% ipython --no-banner

In [1]: import numpy as np

In [2]: from numpy import linalg as LA

In [3]: np.set_printoptions(precision=2, suppress=True, linewidth=160, legacy="1.25")

In [4]: E = np.load("out1.npy")

In [5]: print(E)
[[2. 0. 0.]
 [2. 1. 0.]
 [0. 0. 7.]]

In [6]: print(np.trace(E))
10.0

In [7]: LA.determinant(E)
AttributeError: module 'numpy.linalg' has no attribute 'determinant'


In [8]: print((E - E.T) / 2)
[[ 0. -1.  0.]
 [ 1.  0.  0.]
 [ 0.  0.  0.]]

In [9]: assert E == E.T
ValueError: The truth value of an array with more than one element is ambiguous. Use a.any() or a.all()


In [10]: print(np.allclose(E @ E.T, E.T @ E))
False

In [11]: print(np.sort(np.abs(LA.eigvals(E))))
[1. 2. 7.]

In [12]: print((E + E.T) / 2)
[[2. 1. 0.]
 [1. 1. 0.]
 [0. 0. 7.]]

In [13]: print(round(float(LA.det(E)), 2))
14.0

In [14]: vals, V = LA.eig(E)

In [15]: print(np.sort(LA.eigvals(E.T)))
[1. 2. 7.]

In [16]: print(np.sort(LA.eigvals(LA.inv(E))))
[0.14 0.5  1.  ]

In [17]: print(vals)
[1. 2. 7.]

In [18]: feats = np.loadtxt("mat.csv", delimiter=",")

In [19]: print(feats)
[[  7.  27.   1.  15.  21.   6.]
 [  8.  36.   0.  20.  24.   8.]
 [ 34. 117.   8.  65. 102.  26.]]

In [20]: print(feats.reshape(2, -1))
[[  7.  27.   1.  15.  21.   6.   8.  36.   0.]
 [ 20.  24.   8.  34. 117.   8.  65. 102.  26.]]

In [21]: blk = feats.reshape(3, 2, -1)

In [22]: print(np.swapaxes(blk, 1, 2)[1])
[[ 8. 20.]
 [36. 24.]
 [ 0.  8.]]

In [23]: Y = feats / np.sqrt((feats ** 2).mean(axis=1, keepdims=True))

In [24]: print(LA.matrix_rank(Y) == LA.matrix_rank(feats))
True

In [25]: r = LA.matrix_rank(feats)

In [26]: print(r)
2

In [27]: N = LA.svd(feats)[2][r:].T

In [28]: print(LA.matrix_rank(feats.T @ feats), LA.matrix_rank(feats @ feats.T))
2 2

In [29]: print(np.allclose(feats @ N, 0))
True

In [30]: A = np.loadtxt("sample2.csv", delimiter=",")

In [31]: print(A)
[[ -2.  -2.  -2.  -2.  -2.]
 [ -2.  -4.  -4.  -4.  -4.]
 [ -2.  -4.  -6.  -6.  -6.]
 [ -2.  -4.  -6.  -8.  -8.]
 [ -2.  -4.  -6.  -8. -10.]]

In [32]: vals, V = LA.eigh(A)

In [33]: x = np.array([0, 4, 5, 3, 1])

In [34]: print(np.abs(A).sum(axis=1).max(), round(np.abs(vals).max(), 2))
30.0 24.69

In [35]: U, s, VT = LA.svd(feats, full_matrices=False)

In [36]: print(round(np.sqrt((s ** 2).sum()), 2), np.round(LA.norm(feats), 2))
184.65 184.65

In [37]: print(np.round(U.T @ U, 2) + 0)
[[1. 0. 0.]
 [0. 1. 0.]
 [0. 0. 1.]]

In [38]: print(s.round(2) + 0)
[184.53   6.53   0.  ]

In [39]: print(np.round(U.T @ feats @ VT.T, 2) + 0)
[[184.53   0.     0.  ]
 [  0.     6.53   0.  ]
 [  0.     0.     0.  ]]

In [40]: print(np.abs(U[:, 0]).round(6).argmax())
2

In [41]: print((s > 1e-8).sum())
2

In [42]: print(np.cumsum(s ** 2) / np.sum(s ** 2))
[1. 1. 1.]

In [43]: print(np.allclose(U * s @ VT, feats))
True
